In [1]: import numpy as np

In [2]: import numpy.linalg as la

In [3]: np.set_printoptions(precision=2, suppress=True, linewidth=160)

In [4]: W0 = np.loadtxt("layer6.csv", delimiter=",")

In [5]: print(W0)
[[ 0.  0.  0.  0.  0.  0.  5. -3.  5. -3.]
 [ 0.  0.  0.  0.  0.  0. -5.  2. -1. -3.]
 [ 0.  0.  0.  0.  0.  0.  5.  4.  1.  5.]
 [ 0.  0.  0.  0.  0.  0.  2. -4.  1.  2.]
 [ 0.  0.  0.  0.  0.  0.  4.  0.  4.  0.]
 [ 0.  0.  0.  0.  0.  0.  4.  4. -4. -5.]
 [ 5. -5.  5.  2.  4.  4.  0.  0.  0.  0.]
 [-3.  2.  4. -4.  0.  4.  0.  0.  0.  0.]
 [ 5. -1.  1.  1.  4. -4.  0.  0.  0.  0.]
 [-3. -3.  5.  2.  0. -5.  0.  0.  0.  0.]]

In [6]: U, sigma, Vt = la.svd(W0)

In [7]: print(np.argmax(sigma[:-1] / (sigma[1:] + 1e-6)) + 1)
8

In [8]: A2 = U[:, :8] @ np.diag(sigma[:8]) @ Vt[:8]

In [9]: print(np.round(la.norm(W0 - A2) / la.norm(W0), 2))
0.0

In [10]: vals, evecs = la.eigh(W0)

In [11]: x = np.array([1, 1, -1, 2, 1, -1, 2, -1, 2, 1])

In [12]: print(x @ W0 @ x)
78.0

In [13]: print((np.sign(evecs[:, -1].round(6)) == np.sign(evecs[0, -1].round(6))).astype(int))
[1 0 1 1 1 0 1 0 1 1]

In [14]: print(np.round(la.eigvalsh(W0[1:, 1:]), 2) + 0)
[-10.53  -9.13  -5.29  -3.7    0.     3.7    5.29   9.13  10.53]

In [15]: print(np.round(W0 @ la.pinv(W0) @ W0, 2) + 0)
[[ 0.  0.  0.  0.  0.  0.  5. -3.  5. -3.]
 [ 0.  0.  0.  0.  0.  0. -5.  2. -1. -3.]
 [ 0.  0.  0.  0.  0.  0.  5.  4.  1.  5.]
 [ 0.  0.  0.  0.  0.  0.  2. -4.  1.  2.]
 [ 0.  0.  0.  0.  0.  0.  4.  0.  4.  0.]
 [ 0.  0.  0.  0.  0.  0.  4.  4. -4. -5.]
 [ 5. -5.  5.  2.  4.  4.  0.  0.  0.  0.]
 [-3.  2.  4. -4.  0.  4.  0.  0.  0.  0.]
 [ 5. -1.  1.  1.  4. -4.  0.  0.  0.  0.]
 [-3. -3.  5.  2.  0. -5.  0.  0.  0.  0.]]

In [16]: print(np.abs(np.diag(la.qr(W0)[1])) > 1e-9)
[ True  True  True  True False False  True  True  True  True]

In [17]: print(la.lstsq(W0[:-1].T, W0[-1])[2])
7

In [18]: print(np.unique(W0.round(6), axis=0).shape)
(10, 10)

In [19]: feats = np.loadtxt("arr.csv", delimiter=",")

In [20]: print(feats)
[[  0. -14.  -1.  -6.  -4.   5.  -4.  -1.  -1.   3.   6.   5.]
 [ 14.   0.  -6.   3.   4.  -4.  12.   3.   0. -16.  -7.  -4.]
 [  1.   6.   0.  -6. -16.   1. -10.   1.   6.   3.   2.   2.]
 [  6.  -3.   6.   0.  -9.   4.  11.   3.   6.   7.  15.  -2.]
 [  4.  -4.  16.   9.   0. -10.   3.  14.   4.  12.  16. -17.]
 [ -5.   4.  -1.  -4.  10.   0.   8.   1.   9.   3.  -1.  -6.]
 [  4. -12.  10. -11.  -3.  -8.   0. -13.   8.  -4.   5.   3.]
 [  1.  -3.  -1.  -3. -14.  -1.  13.   0.   0.  -1. -11.   6.]
 [  1.   0.  -6.  -6.  -4.  -9.  -8.   0.   0.  -9.  -7.  -1.]
 [ -3.  16.  -3.  -7. -12.  -3.   4.   1.   9.   0.  -9.   2.]
 [ -6.   7.  -2. -15. -16.   1.  -5.  11.   7.   9.   0.  -4.]
 [ -5.   4.  -2.   2.  17.   6.  -3.  -6.   1.  -2.   4.   0.]]

In [21]: x = np.array([2, 0, 3, 0, 1, 3, 2, 0, 1, 3, 1, 0])

In [22]: print(x @ feats @ x)
0.0

In [23]: Q = la.solve(np.eye(12) - feats, np.eye(12) + feats)

In [24]: print(round(float(la.det(Q)), 2))
1.0

In [25]: th = np.radians(180)

In [26]: Rm = np.eye(12)

In [27]: Rm[3, 3] = Rm[2, 2] = np.cos(th)

In [28]: Rm[3, 2], Rm[2, 3] = -np.sin(th), np.sin(th)

In [29]: print(Rm.round(2) + 0)
[[ 1.  0.  0.  0.  0.  0.  0.  0.  0.  0.  0.  0.]
 [ 0.  1.  0.  0.  0.  0.  0.  0.  0.  0.  0.  0.]
 [ 0.  0. -1.  0.  0.  0.  0.  0.  0.  0.  0.  0.]
 [ 0.  0.  0. -1.  0.  0.  0.  0.  0.  0.  0.  0.]
 [ 0.  0.  0.  0.  1.  0.  0.  0.  0.  0.  0.  0.]
 [ 0.  0.  0.  0.  0.  1.  0.  0.  0.  0.  0.  0.]
 [ 0.  0.  0.  0.  0.  0.  1.  0.  0.  0.  0.  0.]
 [ 0.  0.  0.  0.  0.  0.  0.  1.  0.  0.  0.  0.]
 [ 0.  0.  0.  0.  0.  0.  0.  0.  1.  0.  0.  0.]
 [ 0.  0.  0.  0.  0.  0.  0.  0.  0.  1.  0.  0.]
 [ 0.  0.  0.  0.  0.  0.  0.  0.  0.  0.  1.  0.]
 [ 0.  0.  0.  0.  0.  0.  0.  0.  0.  0.  0.  1.]]

In [30]: A2 = feats @ Rm.T

In [31]: print(la.svd(feats, compute_uv=False), la.svd(A2, compute_uv=False))
[44.34 44.34 32.32 32.32 22.99 22.99 14.94 14.94  3.51  3.51  1.35  1.35] [44.34 44.34 32.32 32.32 22.99 22.99 14.94 14.94  3.51  3.51  1.35  1.35]

In [32]: print(round(float(la.det(Rm)), 2), np.trace(Rm))
1.0 8.0

In [33]: print(np.abs(A2 - feats).max(axis=0))
[ 0.  0. 32. 30.  0.  0.  0.  0.  0.  0.  0.  0.]

In [34]: rng = np.random.default_rng(38225)

In [35]: A2 = feats + rng.integers(-2, 3, (12, 8)) @ rng.integers(-2, 3, (8, 12))

In [36]: print(A2)
[[  4. -17.  -6.   1.  -8.   4.  -9.  -7.  -7.   0.  11.   8.]
 [ 15.  -1.  -8.   3.  11.  -5.   8.   0.  -1.  -8. -15. -13.]
 [  2.   4.   4.  -6. -14.  -2. -20.  -4.   0.   2.   4.   1.]
 [  3.  -3.  10.   4.   2.   1.   6.  -2.   3.  -1.   9.  -4.]
 [  9.  -2.  16.  17.  -4. -18.   9.  12.  17.  17.   9. -27.]
 [-11.  14. -12.   4.  15.  -1.  15.  -9.   3.  -2.  -5. -10.]
 [  9. -12.   7. -17. -11.  -7.   3.  -8.   6.   1.  16.  11.]
 [  2.  -3.  -7.  -8. -13.   3.  14.   3.  -2.  11. -13.   2.]
 [ -4.  -1.  -7. -13.  -2.  -4.  -9.  -5.  -6. -18.  -3.   8.]
 [-11.  18.  -6. -14.  -7.   7.   0.   5.  -7.  -2.  -3.   9.]
 [ -2.   2.  -7. -15. -12.   2.  -5.   9.  11.  16.  -8.  -9.]
 [ -5.   4.  -7.  -3.  11.  13.   4.   3.   3.   5.   7.   3.]]

In [37]: print(np.round(la.svd(A2 - feats, compute_uv=False), 2) + 0)
[40.17 34.7  24.79 22.45 17.29 10.38  7.29  4.57  0.    0.    0.    0.  ]

In [38]: X = np.load("a.npy")

In [39]: print(X)
[[ 7  7 -9  3 -6  9 -6  7  4]
 [ 7 -5 -9 -6 -7 -6  0 -2  4]
 [ 4 -4 -6  6  2 -3 -2  1  4]
 [-8 -9  1 -9  6 -2 -4  9 -5]
 [-7 17  9 15  8 21 -6 11 -4]]

In [40]: U, sigma, Vt = la.svd(X)

In [41]: print(np.argmax(sigma[:-1] / (sigma[1:] + 1e-6)) + 1)
4

In [42]: print(sigma.round(2) + 0)
[40.   24.09 16.45 10.03  0.  ]

In [43]: A2 = U[:, :4] @ np.diag(sigma[:4]) @ Vt[:4]

In [44]: print(round(float(la.norm(X - A2, 2)), 2), np.round(sigma[4], 2))
0.0 0.0

In [45]: print(A2.round(2) + 0)
[[ 7.  7. -9.  3. -6.  9. -6.  7.  4.]
 [ 7. -5. -9. -6. -7. -6.  0. -2.  4.]
 [ 4. -4. -6.  6.  2. -3. -2.  1.  4.]
 [-8. -9.  1. -9.  6. -2. -4.  9. -5.]
 [-7. 17.  9. 15.  8. 21. -6. 11. -4.]]

In [46]: print(la.matrix_rank(A2))
4

In [47]: U, sigma, Vt = la.svd(X)

In [48]: evecs = Vt[:(sigma > 1e-8).sum()]

In [49]: x = X[3] + 2 * X[1] + rng.integers(2) * np.eye(9)[1]

In [50]: print(x)
[  6. -18. -17. -21.  -8. -14.  -4.   5.   3.]

In [51]: print(np.allclose(evecs.T @ evecs @ x, x))
False

In [52]: def softmax(z):
    ...:     e = np.exp(z - z.max(axis=-1, keepdims=True))
    ...:     return e / e.sum(axis=-1, keepdims=True)
    ...: 

In [53]: print(np.round(softmax(10 * X[3]), 2) + 0)
[0. 0. 0. 0. 0. 0. 0. 1. 0.]

In [54]: print(np.round(softmax(X[3]), 2) + 0)
[0.   0.   0.   0.   0.05 0.   0.   0.95 0.  ]

In [55]: print(softmax(X).sum(axis=1))
[1. 1. 1. 1. 1.]

In [56]: print(np.round(softmax(X[3] + -1), 2) + 0)
[0.   0.   0.   0.   0.05 0.   0.   0.95 0.  ]

In [57]: att = X @ X.T / np.sqrt(9)

In [58]: print(np.round(softmax(att), 2) + 0)
[[1. 0. 0. 0. 0.]
 [0. 1. 0. 0. 0.]
 [0. 0. 1. 0. 0.]
 [0. 0. 0. 1. 0.]
 [0. 0. 0. 0. 1.]]

In [59]: print(softmax(att).round(6).argmax(axis=1))
[0 1 2 3 4]

In [60]: print(softmax(att)[3] @ X)
[-8. -9.  1. -9.  6. -2. -4.  9. -5.]

In [61]: print(np.round(softmax(att + np.triu(np.full(att.shape, -np.inf), 1)), 2) + 0)
[[1. 0. 0. 0. 0.]
 [0. 1. 0. 0. 0.]
 [0. 0. 1. 0. 0.]
 [0. 0. 0. 1. 0.]
 [0. 0. 0. 0. 1.]]

In [62]: print(round(la.norm(X, "nuc"), 2))
90.56

In [63]: print(np.round(la.norm(X, 1), 2), round(la.norm(X, np.inf), 2))
42.0 98.0

In [64]: print(round(float(la.norm(X[2], 1)), 2), np.round(la.norm(X[2], np.inf), 2))
32.0 6.0

In [65]: print(round(la.norm(X, 2), 2))
40.0

In [66]: print(la.norm(X, axis=1).argmax())
4

In [67]: print(la.norm(X, axis=1))
[20.15 17.2  11.75 19.72 36.36]

In [68]: print(la.norm(X, axis=0))
[15.07 21.45 16.73 19.67 13.75 23.9   9.59 16.    9.43]

In [69]: print(X[2] @ X[0])
68

In [70]: G = X.T @ X

In [71]: print(np.trace(G), (X ** 2).sum())
2551 2551

In [72]: print(np.round(la.eigvalsh(G)[::-1], 2) + 0)
[1599.75  580.1   270.49  100.66    0.      0.      0.      0.      0.  ]

In [73]: print(la.matrix_rank(G))
4

In [74]: print(G)
[[ 227  -49 -221  -30 -187 -122   24 -110  140]
 [ -49  460  150  363   67  480 -100  161  -31]
 [-221  150  280  117  183  178    8   57 -137]
 [ -30  363  117  387  102  378  -84  123   -3]
 [-187   67  183  102  189  138  -40  116 -106]
 [-122  480  178  378  138  571 -166  285  -74]
 [  24 -100    8  -84  -40 -166   92 -146   12]
 [-110  161   57  123  116  285 -146  256  -65]
 [ 140  -31 -137   -3 -106  -74   12  -65   89]]

In [75]: print(np.round(la.svd(X, compute_uv=False) ** 2, 2) + 0)
[1599.75  580.1   270.49  100.66    0.  ]

In [76]: J = np.load("block11.npy")

In [77]: print(J)
[[-1.92  1.49 -0.15  1.67 -0.8 ]
 [-1.6   1.8   0.2   1.4  -0.8 ]
 [-0.5  -1.6   1.8  -0.4  -1.6 ]
 [-1.5   0.3   0.3   0.2  -2.2 ]]

In [78]: f = np.array([0, 0])

In [79]: print(np.convolve(J[1], f))
[0. 0. 0. 0. 0. 0.]

In [80]: print(np.polyval(f, J[1]))
[0. 0. 0. 0. 0.]

In [81]: A2 = np.array([[3, 2], [0, 0], [0, 2], [0, 1], [2, 0]])

In [82]: print(la.matrix_rank(np.vstack([J, A2.T])))
5

In [83]: print(np.einsum("ik,kj->ij", J, A2))
[[-7.36 -2.47]
 [-6.4  -1.4 ]
 [-4.7   2.2 ]
 [-8.9  -2.2 ]]

In [84]: print(la.matrix_rank(J @ A2))
2

In [85]: print(np.vstack([J, A2.T]).shape)
(6, 5)

In [86]: print(round(la.norm(J[0], 1), 2), round(float(la.norm(J[0], np.inf)), 2))
6.03 1.92

In [87]: print(np.round(la.norm(J, 2), 2))
4.64

In [88]: print(np.round(la.norm(J, "nuc"), 2))
9.39

In [89]: print(round(la.norm(J[0] - J[3]), 2))
2.43

In [90]: print(la.norm(J, axis=1).argmax())
0

In [91]: print(la.norm(J, axis=1))
[3.06 2.91 2.96 2.7 ]

In [92]: print(np.round(J[0] @ J[3], 2))
5.38

In [93]: m1 = np.loadtxt("mat.csv", delimiter=",")

In [94]: print(m1)
[[-0.09 -0.01  0.04  0.07]
 [ 2.92  1.87  0.42  0.38]
 [ 1.51  0.92  0.24  0.22]
 [-3.06 -1.81 -0.39 -0.39]
 [ 3.03  1.78  0.49  0.43]
 [ 1.52  0.97  0.21  0.14]
 [-1.45 -0.89 -0.23 -0.24]
 [-1.48 -0.9  -0.17 -0.12]
 [ 0.02 -0.09  0.01 -0.03]
 [-3.03 -1.82 -0.43 -0.39]
 [-2.99 -1.83 -0.46 -0.32]
 [-1.57 -0.87 -0.2  -0.22]
 [ 0.01  0.04 -0.03  0.06]
 [-3.03 -1.79 -0.34 -0.37]
 [ 2.98  1.78  0.33  0.32]
 [-2.94 -1.75 -0.4  -0.39]
 [ 1.53  0.86  0.19  0.21]
 [-2.99 -1.8  -0.36 -0.39]
 [-0.04 -0.04 -0.04  0.06]
 [-0.05  0.06 -0.03  0.06]
 [-3.04 -1.75 -0.31 -0.42]
 [-3.02 -1.78 -0.42 -0.33]
 [-1.44 -0.87 -0.13 -0.2 ]
 [ 1.49  0.94  0.22  0.16]
 [-3.01 -1.77 -0.42 -0.45]
 [ 0.12  0.   -0.1   0.05]
 [ 1.5   0.84  0.13  0.25]
 [-1.45 -0.75 -0.18 -0.25]
 [ 0.03 -0.01  0.04 -0.02]
 [ 0.05 -0.11 -0.05  0.02]
 [-0.02 -0.04  0.04 -0.02]
 [ 0.04  0.01 -0.05  0.05]
 [ 2.99  1.71  0.36  0.33]
 [-3.1  -1.82 -0.32 -0.4 ]
 [-1.42 -0.9  -0.22 -0.26]
 [-1.52 -0.87 -0.19 -0.25]
 [ 0.01  0.13  0.   -0.05]
 [ 1.53  0.91  0.16  0.15]
 [ 2.95  1.85  0.49  0.53]
 [ 3.1   1.84  0.43  0.46]
 [ 0.03  0.04 -0.01  0.09]
 [-2.93 -1.84 -0.47 -0.29]
 [ 1.47  0.91  0.22  0.16]
 [ 3.09  1.79  0.43  0.45]
 [-1.49 -0.92 -0.16 -0.21]]

In [95]: Xs = m1 - m1.mean(axis=0)

In [96]: evecs = la.svd(Xs)[2][:1]

In [97]: A2 = Xs - Xs @ evecs.T @ evecs

In [98]: print(A2.std(axis=0))
[0.03 0.04 0.05 0.05]

In [99]: print(np.diag(evecs.T @ evecs))
[0.72 0.26 0.01 0.01]
